In [1]: import numpy as np

In [2]: from numpy import linalg as LA

In [3]: np.set_printoptions(suppress=True, linewidth=160)

In [4]: rd = lambda a: np.round(a, 2) + 0

In [5]: m1 = np.array([[-1.2, -10.0, -1.0, -1.9, 1.1, 1.1],
   ...:     [1.3, 12.0, -0.2, 0.2, -1.7, 1.0],
   ...:     [-1.9, 10.0, -0.7, -0.9, 0.8, 0.2],
   ...:     [-1.2, 16.0, 0.7, -1.6, 0.6, -0.1],
   ...:     [-1.4, 6.0, -0.5, 1.0, 0.7, -1.1]])

In [6]: print(m1)
[[ -1.2 -10.   -1.   -1.9   1.1   1.1]
 [  1.3  12.   -0.2   0.2  -1.7   1. ]
 [ -1.9  10.   -0.7  -0.9   0.8   0.2]
 [ -1.2  16.    0.7  -1.6   0.6  -0.1]
 [ -1.4   6.   -0.5   1.    0.7  -1.1]]

In [7]: # column 1 is much longer than the rest

In [8]: Uu, sv, VT = LA.svd(m1)

In [9]: print(rd(sv))
[25.24  4.31  2.76  1.54  0.09]

In [10]: print(np.argmax(sv[:-1] / (sv[1:] + 1e-6)) + 1)
4

In [11]: Y = Uu[:, :4] @ np.diag(sv[:4]) @ VT[:4]

In [12]: print(rd(LA.norm(m1 - Y, 2)), rd(sv[4]))
0.09 0.09

In [13]: print(LA.matrix_rank(Y))
4

In [14]: x = np.array([-3, 1, -1, 3, 3, 3])

In [15]: h = np.maximum(m1 @ x, 0)

In [16]: print(rd(np.tanh(m1 @ x)))
[-1.  1.  1.  1.  1.]

In [17]: print(rd(m1.T @ h))
[-59.11 573.2   -8.38 -26.13  19.91  -5.17]

In [18]: print(rd(h))
[ 0.   6.8 16.7 15.6 12.5]

In [19]: print(rd(m1[3] @ m1[0]))
-155.67

In [20]: print(rd(LA.norm(m1, "nuc")))
33.93

In [21]: print(rd(LA.norm(m1) ** 2 / LA.norm(m1, 2) ** 2))
1.04

In [22]: print(rd(LA.norm(m1, axis=1)))
[10.41 12.23 10.28 16.15  6.4 ]

In [23]: feats = np.load("mat.npy")

In [24]: print(feats)
[[-3.   1.1  0. ]
 [ 0.9  1.1  0.3]
 [-1.2  1.2  2.8]
 [-3.   1.8  2.4]]

In [25]: x = np.array([4, 4, -2])

In [26]: rhs = feats @ x

In [27]: print(rd(rhs))
[-7.6  7.4 -5.6 -9.6]

In [28]: print(rd(LA.lstsq(feats, rhs)[0]))
[ 4.  4. -2.]

In [29]: print(rd(LA.solve(feats.T @ feats, feats.T @ rhs)))
[ 4.  4. -2.]

In [30]: print(rd(LA.pinv(feats) @ feats))
[[1. 0. 0.]
 [0. 1. 0.]
 [0. 0. 1.]]

In [31]: rng = np.random.default_rng(3411)

In [32]: rhs = rhs + 0.1 * rng.normal(size=4)

In [33]: print(rd(rhs))
[-7.73  7.28 -5.58 -9.67]

In [34]: b, *_ = LA.lstsq(feats, rhs)

In [35]: print(rd(feats.T @ (rhs - feats @ b)))
[0. 0. 0.]

In [36]: print(b.round())
[ 4.  4. -2.]
